$ python -q
>>> import numpy as np
>>> np.set_printoptions(suppress=True, linewidth=160)
>>> feats = np.load("sample15.npy")
>>> feats.round(2)
array([[-0.65,  0.2 ,  0.32, -0.66],
       [ 0.3 , -0.81,  0.11, -0.49],
       [ 0.26,  0.31, -0.75, -0.52],
       [-0.65, -0.46, -0.57,  0.22]])
>>> np.round(np.linalg.pinv(feats), 2)
array([[-0.65,  0.3 ,  0.26, -0.65],
       [ 0.2 , -0.81,  0.31, -0.46],
       [ 0.32,  0.11, -0.75, -0.57],
       [-0.66, -0.49, -0.52,  0.22]])
>>> np.round(feats.T @ feats, 2) + 0
array([[1., 0., 0., 0.],
       [0., 1., 0., 0.],
       [0., 0., 1., 0.],
       [0., 0., 0., 1.]])
>>> rng = np.random.default_rng(59)
>>> labels = rng.permutation(4)
>>> labels
array([2, 3, 0, 1])
>>> M2 = feats[labels][:, labels]
>>> round(np.linalg.det(M2), 2), round(np.linalg.det(feats[labels]), 2)
(np.float64(-1.0), np.float64(-1.0))
>>> np.allclose(M2, feats)
False
>>> M2 = np.array([[3, 5], [0, 0]])
>>> C = np.kron(M2, feats)
>>> C.shape
(8, 8)
>>> M2 = feats + rng.integers(-2, 3, (4, 1)) @ rng.integers(-2, 3, (1, 4))
>>> M2.round(2)
array([[-2.65, -1.8 , -3.68, -4.66],
       [-0.7 , -1.81, -1.89, -2.49],
       [ 2.26,  2.31,  3.25,  3.48],
       [-2.65, -2.46, -4.57, -3.78]])
>>> np.round(M2 - feats, 2)
array([[-2., -2., -4., -4.],
       [-1., -1., -2., -2.],
       [ 2.,  2.,  4.,  4.],
       [-2., -2., -4., -4.]])
>>> np.linalg.cond(M2) > 100
np.False_
>>> np.round(np.abs(np.linalg.svd(M2)[2][-1]), 2)
array([0.69, 0.44, 0.55, 0.14])
>>> np.linalg.matrix_rank(M2, rtol=0.1)
np.int64(1)
>>> round(float(np.linalg.norm(M2, 2) / np.linalg.norm(M2)), 2)
0.99
>>> arr = np.load("layer8.npy")
>>> arr
array([[ -2,  -2,   2,   1,   0,   1],
       [  0,  -2,   3,  -1,  -3,  -2],
       [  0,   0,   6,  -2,  -6,   1],
       [ -3,  -3,   4,  -1,  -4,   4],
       [  0,  -4,   3,   2,  -1,   1],
       [ -2,  -7,   6,   4,   2,   3],
       [  1, -10,   9,   4,   5,   1],
       [  3,  -9,   7,   4,   8,  -1],
       [  5,  -7,   5,   5,   9,  -2],
       [  2,  -9,   7,   5,   8,  -5],
       [ -1,  -7,   6,   3,   7,  -3],
       [  2,  -8,   5,   5,  10,  -2],
       [  1,  -8,   2,   5,  11,  -1],
       [ -2,  -7,   0,   4,   9,   0],
       [ -2, -10,   2,   3,   7,   2],
       [  0,  -7,  -1,   6,  10,   2],
       [  1,  -6,  -1,   7,   9,   1],
       [  3,  -7,  -4,   8,   8,   2],
       [  6,  -5,  -3,   7,   9,  -1],
       [  7,  -2,  -6,   6,   8,  -4],
       [  9,  -4,  -3,   5,   5,  -3],
       [  8,  -4,   0,   4,   5,  -3],
       [  8,  -7,  -2,   4,   8,  -6],
       [ 10,  -8,   0,   5,   5,  -8],
       [ 13, -11,   2,   3,   4,  -8],
       [ 13,  -8,   3,   0,   1,  -8],
       [ 12, -11,   2,   1,   0,  -6],
       [ 11, -14,   4,   2,   0,  -6],
       [ 13, -11,   4,   2,   2,  -9],
       [ 14,  -8,   2,   5,   0, -12],
       [ 13,  -8,   1,   3,   1, -15],
       [ 12, -10,  -2,   1,   2, -18],
       [ 15, -10,  -1,  -1,   0, -19],
       [ 14, -10,   1,   1,   3, -16]])
>>> Q, V = np.linalg.qr(arr[:, :1])[0], np.linalg.qr(arr[:, 1:])[0]
>>> sv = np.linalg.svd(Q.T @ V, compute_uv=False)
>>> np.round(np.degrees(np.arccos(sv.clip(0, 1))), 2)
array([17.87])
>>> round(np.linalg.norm(Q @ Q.T - V @ V.T, 2), 2)
np.float64(1.0)
>>> (sv > 0.9).sum()
np.int64(1)
>>> Q, V = np.linalg.qr(feats[:, :1])[0], np.linalg.qr(feats[:, 1:])[0]
>>> sv = np.linalg.svd(Q.T @ V, compute_uv=False)
>>> np.degrees(np.arccos(sv.clip(0, 1)))
array([90.])
>>> round(float(np.linalg.norm(Q @ Q.T - V @ V.T, 2)), 2)
1.0
>>> data = np.loadtxt("arr.csv", delimiter=",")
>>> data
array([[-3.,  1.,  3., -1.],
       [ 2.,  2., -1.,  2.],
       [ 2.,  0., -3.,  0.],
       [-1.,  1., -3., -1.],
       [ 1., -2., -2.,  2.],
       [-2.,  3., -2.,  0.],
       [ 3.,  0.,  1.,  3.],
       [-2.,  1.,  0.,  2.],
       [-2.,  3.,  3., -1.],
       [-1.,  1., -3., -1.],
       [-1.,  0., -1., -2.],
       [-2.,  3., -1., -1.]])
>>> data.ravel(order="F")
array([-3.,  2.,  2., -1.,  1., -2.,  3., -2., -2., -1., -1., -2.,  1.,  2.,  0.,  1., -2.,  3.,  0.,  1.,  3.,  1.,  0.,  3.,  3., -1., -3., -3., -2., -2.,
        1.,  0.,  3., -3., -1., -1., -1.,  2.,  0., -1.,  2.,  0.,  3.,  2., -1., -1., -2., -1.])
>>> data.reshape(-1, 2)
array([[-3.,  1.],
       [ 3., -1.],
       [ 2.,  2.],
       [-1.,  2.],
       [ 2.,  0.],
       [-3.,  0.],
       [-1.,  1.],
       [-3., -1.],
       [ 1., -2.],
       [-2.,  2.],
       [-2.,  3.],
       [-2.,  0.],
       [ 3.,  0.],
       [ 1.,  3.],
       [-2.,  1.],
       [ 0.,  2.],
       [-2.,  3.],
       [ 3., -1.],
       [-1.,  1.],
       [-3., -1.],
       [-1.,  0.],
       [-1., -2.],
       [-2.,  3.],
       [-1., -1.]])
>>> T = data.reshape(12, 2, -1)
>>> np.einsum("ihd,jhd->hij", T, T).shape
(2, 12, 12)
>>> np.swapaxes(T, 1, 2)[9]
array([[-1., -3.],
       [ 1., -1.]])
>>> T.transpose(1, 0, 2)
array([[[-3.,  1.],
        [ 2.,  2.],
        [ 2.,  0.],
        [-1.,  1.],
        [ 1., -2.],
        [-2.,  3.],
        [ 3.,  0.],
        [-2.,  1.],
        [-2.,  3.],
        [-1.,  1.],
        [-1.,  0.],
        [-2.,  3.]],

       [[ 3., -1.],
        [-1.,  2.],
        [-3.,  0.],
        [-3., -1.],
        [-2.,  2.],
        [-2.,  0.],
        [ 1.,  3.],
        [ 0.,  2.],
        [ 3., -1.],
        [-3., -1.],
        [-1., -2.],
        [-1., -1.]]])
>>> T.shape
(12, 2, 2)
>>> T[:, 0]
array([[-3.,  1.],
       [ 2.,  2.],
       [ 2.,  0.],
       [-1.,  1.],
       [ 1., -2.],
       [-2.,  3.],
       [ 3.,  0.],
       [-2.,  1.],
       [-2.,  3.],
       [-1.,  1.],
       [-1.,  0.],
       [-2.,  3.]])
>>> np.einsum("ihd,ihd->ih", T, T)
array([[10., 10.],
       [ 8.,  5.],
       [ 4.,  9.],
       [ 2., 10.],
       [ 5.,  8.],
       [13.,  4.],
       [ 9., 10.],
       [ 5.,  4.],
       [13., 10.],
       [ 2., 10.],
       [ 1.,  5.],
       [13.,  2.]])
>>> x0 = np.array([0, 8, 3, 3])
>>> rhs = data @ x0
>>> np.round(np.linalg.lstsq(data, rhs)[0], 2) + 0
array([0., 8., 3., 3.])
>>> np.round(np.linalg.solve(data.T @ data, data.T @ rhs), 2)
array([0., 8., 3., 3.])
>>> rhs = rhs + 0.3 * rng.normal(size=12)
>>> rhs.round(2)
array([ 13.97,  18.67,  -8.35,  -3.92, -15.7 ,  18.17,  12.33,  14.01,  29.79,  -3.6 ,  -9.16,  17.74])
>>> beta, *_ = np.linalg.lstsq(data, rhs)
>>> [round(float(np.linalg.norm(np.linalg.solve(data.T @ data + lam * np.eye(4), data.T @ rhs))), 2) for lam in (0, 1, 10, 100)]
[9.01, 8.71, 6.8, 2.37]
>>> beta.round(2) + 0
array([0.  , 7.96, 2.93, 3.03])
>>> np.round(data.T @ (rhs - data @ beta), 2) + 0
array([0., 0., 0., 0.])
>>> x0 = np.array([4, -4, -4, -3])
>>> rhs = data @ x0
>>> beta, lr = np.zeros(4), 1 / np.linalg.norm(data, 2) ** 2
>>> for i in range(30):
...     beta -= lr * data.T @ (data @ beta - rhs)
...     if i % 10 == 0: print(i, round(np.linalg.norm(data @ beta - rhs), 2))
... 
0 17.79
10 1.59
20 0.37
>>> np.round(np.linalg.cond(data), 2)
np.float64(2.72)
>>> Xs = data - data.mean(axis=0)
>>> V = np.linalg.svd(Xs)[2][:3]
>>> M2 = Xs - Xs @ V.T @ V
>>> np.round((Xs @ V.T).std(axis=0), 2)
array([2.5 , 1.96, 1.17])
>>> np.linalg.norm(M2, axis=1).round(6).argmax()
np.int64(7)
>>> np.round(M2.std(axis=0), 2)
array([0.6 , 0.16, 0.19, 0.64])
>>> np.round(np.diag(V.T @ V), 2)
array([0.57, 0.97, 0.96, 0.51])
>>> np.round(np.linalg.norm(M2) / np.linalg.norm(Xs), 2)
np.float64(0.26)
>>> C2 = np.cov(data, rowvar=False)
>>> np.round(np.corrcoef(data.T), 2)
array([[ 1.  , -0.5 , -0.29,  0.64],
       [-0.5 ,  1.  ,  0.25, -0.34],
       [-0.29,  0.25,  1.  ,  0.04],
       [ 0.64, -0.34,  0.04,  1.  ]])
>>> np.round(np.corrcoef(data[:, 1], data[:, 2])[0, 1], 2)
np.float64(0.25)
>>> np.median(data, axis=0)
array([-1. ,  1. , -1. , -0.5])
>>> np.argwhere(np.triu(np.abs(np.corrcoef(data.T)) > 0.8, 1))
array([], shape=(0, 2), dtype=int64)
>>> np.round(np.polyfit(data[:, 1], data[:, 2], 1), 2)
array([ 0.35, -1.13])
>>> np.argsort(-data.std(axis=0).round(6), kind="stable")
array([2, 0, 3, 1])
>>> F = np.load("dump.npy")
>>> F
array([[ 0.05,  0.05, -0.15,  0.15],
       [ 0.05,  0.05, -0.15,  0.15],
       [-0.15, -0.15,  0.45, -0.45],
       [ 0.15,  0.15, -0.45,  0.45]])
>>> x0 = np.array([0, -1, -1, 0])
>>> F @ np.eye(4)[3]
array([ 0.15,  0.15, -0.45,  0.45])
>>> (F @ x0).argmax()
np.int64(3)
>>> F.shape
(4, 4)
>>> np.round(np.linalg.norm(F), 2)
np.float64(1.0)
>>> F.sum(axis=1)
array([ 0.1,  0.1, -0.3,  0.3])
>>> np.count_nonzero(F)
np.int64(16)
>>> np.diff(F, axis=0)
array([[ 0. ,  0. ,  0. ,  0. ],
       [-0.2, -0.2,  0.6, -0.6],
       [ 0.3,  0.3, -0.9,  0.9]])
>>> np.unravel_index(np.abs(F).argmax(), F.shape)
(np.int64(2), np.int64(2))
>>> np.round(F.mean(axis=0), 2)
array([ 0.02,  0.02, -0.08,  0.08])
>>> np.linalg.rank(F)
Traceback (most recent call last):
  File "<python-input-86>", line 1, in <module>
    np.linalg.rank(F)
    ^^^^^^^^^^^^^^
AttributeError: module 'numpy.linalg' has no attribute 'rank'
>>> f = np.array([0, 5, 1, 3, 0, 2, 4, 3, 4, 0, 0])
>>> r1 = np.array([1, 3, 0, 2, 0, 2, 3, 2, 1])
>>> E = f[:, None] + r1[None, :]
>>> E
array([[1, 3, 0, 2, 0, 2, 3, 2, 1],
       [6, 8, 5, 7, 5, 7, 8, 7, 6],
       [2, 4, 1, 3, 1, 3, 4, 3, 2],
       [4, 6, 3, 5, 3, 5, 6, 5, 4],
       [1, 3, 0, 2, 0, 2, 3, 2, 1],
       [3, 5, 2, 4, 2, 4, 5, 4, 3],
       [5, 7, 4, 6, 4, 6, 7, 6, 5],
       [4, 6, 3, 5, 3, 5, 6, 5, 4],
       [5, 7, 4, 6, 4, 6, 7, 6, 5],
       [1, 3, 0, 2, 0, 2, 3, 2, 1],
       [1, 3, 0, 2, 0, 2, 3, 2, 1]])
>>> # row 4 repeats row 0
>>> np.linalg.matrix_rank(E, rtol=0.1)
np.int64(2)
>>> A = np.loadtxt("x.csv", delimiter=",")
>>> A
array([[-2.,  1.,  1.,  1.,  1.,  1.,  1.,  1.,  1.,  1.,  1.,  1.],
       [ 1., -2.,  1.,  1.,  1.,  1.,  1.,  1.,  1.,  1.,  1.,  1.],
       [ 1.,  1., -2.,  1.,  1.,  1.,  1.,  1.,  1.,  1.,  1.,  1.],
       [ 1.,  1.,  1., -2.,  1.,  1.,  1.,  1.,  1.,  1.,  1.,  1.],
       [ 1.,  1.,  1.,  1., -2.,  1.,  1.,  1.,  1.,  1.,  1.,  1.],
       [ 1.,  1.,  1.,  1.,  1., -2.,  1.,  1.,  1.,  1.,  1.,  1.],
       [ 1.,  1.,  1.,  1.,  1.,  1., -2.,  1.,  1.,  1.,  1.,  1.],
       [ 1.,  1.,  1.,  1.,  1.,  1.,  1., -2.,  1.,  1.,  1.,  1.],
       [ 1.,  1.,  1.,  1.,  1.,  1.,  1.,  1., -2.,  1.,  1.,  1.],
       [ 1.,  1.,  1.,  1.,  1.,  1.,  1.,  1.,  1., -2.,  1.,  1.],
       [ 1.,  1.,  1.,  1.,  1.,  1.,  1.,  1.,  1.,  1., -2.,  1.],
       [ 1.,  1.,  1.,  1.,  1.,  1.,  1.,  1.,  1.,  1.,  1., -2.]])
>>> x0 = np.array([5, -1, -5, -3, 8, -1, 5, 0, 9, 9, 9, 4])
>>> rhs = A @ x0
>>> beta, lr = np.zeros(12), 1 / np.linalg.norm(A, 2) ** 2
>>> for i in range(50):
...     beta -= lr * A.T @ (A @ beta - rhs)
...     if i % 10 == 0: print(i, round(np.linalg.norm(A @ beta - rhs), 2))
... 
0 44.8
10 13.8
20 4.25
30 1.31
40 0.4
>>> round(float(np.linalg.cond(A)), 2)
3.0
>>> X = np.array([[0, 0, 0, 1, 0],
...     [0, 0, 0, 0, 0],
...     [0, 0, 0, 0, 0],
...     [1, 0, 0, 0, 1],
...     [0, 0, 0, 1, 0]])
>>> def softmax(z):
...     e = np.exp(z - z.max(axis=-1, keepdims=True))
...     return e / e.sum(axis=-1, keepdims=True)
... 
>>> np.round(softmax(10 * X[0]), 2) + 0
array([0., 0., 0., 1., 0.])
>>> softmax(X).sum(axis=1)
array([1., 1., 1., 1., 1.])
>>> att = X @ X.T / np.sqrt(5)
>>> np.round(softmax(att)[0] @ X, 2)
array([0.16, 0.  , 0.  , 0.51, 0.16])
>>> softmax(att).round(6).argmax(axis=1)
array([0, 0, 0, 3, 0])
